% ipython --no-banner

In [1]: import numpy as np

In [2]: from numpy import linalg as LA

In [3]: np.set_printoptions(suppress=True, linewidth=200)

In [4]: F = np.tanh(np.array([[-0.6],
   ...:     [0.2],
   ...:     [0.3],
   ...:     [0.0],
   ...:     [0.2],
   ...:     [0.1],
   ...:     [0.7],
   ...:     [-0.7],
   ...:     [-0.2],
   ...:     [0.6],
   ...:     [-1.8],
   ...:     [2.6],
   ...:     [-0.3],
   ...:     [0.5],
   ...:     [1.0]]) @ np.array([[0.7, 2.7, 1.5]]))

In [5]: F.round(2)
Out[5]: 
array([[-0.4 , -0.92, -0.72],
       [ 0.14,  0.49,  0.29],
       [ 0.21,  0.67,  0.42],
       [ 0.  ,  0.  ,  0.  ],
       [ 0.14,  0.49,  0.29],
       [ 0.07,  0.26,  0.15],
       [ 0.45,  0.96,  0.78],
       [-0.45, -0.96, -0.78],
       [-0.14, -0.49, -0.29],
       [ 0.4 ,  0.92,  0.72],
       [-0.85, -1.  , -0.99],
       [ 0.95,  1.  ,  1.  ],
       [-0.21, -0.67, -0.42],
       [ 0.34,  0.87,  0.64],
       [ 0.6 ,  0.99,  0.91]])

In [6]: # rows 1 and 4 are equal

In [7]: vec = np.array([-3, 1, -4])

In [8]: rhs = F @ vec

In [9]: np.round(LA.solve(F.T @ F, F.T @ rhs), 2)
Out[9]: array([-3.,  1., -4.])

In [10]: print(rhs.round(2))
[ 3.13 -1.09 -1.64  0.   -1.09 -0.54 -3.53  3.53  1.09 -3.13  5.52 -5.84  1.64 -2.68 -4.44]

In [11]: print(np.round(LA.pinv(F) @ F, 2) + 0)
[[1. 0. 0.]
 [0. 1. 0.]
 [0. 0. 1.]]

In [12]: rng = np.random.default_rng(3901)

In [13]: rhs = rhs + 0.1 * rng.normal(size=15)

In [14]: rhs.round(2)
Out[14]: array([ 3.05, -0.94, -1.58,  0.2 , -0.99, -0.53, -3.5 ,  3.52,  1.19, -3.11,  5.6 , -5.87,  1.57, -2.79, -4.38])

In [15]: beta, *_ = LA.lstsq(F, rhs)

In [16]: beta.round(2)
Out[16]: array([-3.12,  1.13, -4.07])

In [17]: print(round(LA.norm(rhs - F @ beta), 2))
0.33

In [18]: print(beta.round())
[-3.  1. -4.]

In [19]: np.round(F.T @ (rhs - F @ beta), 2) + 0
Out[19]: array([0., 0., 0.])
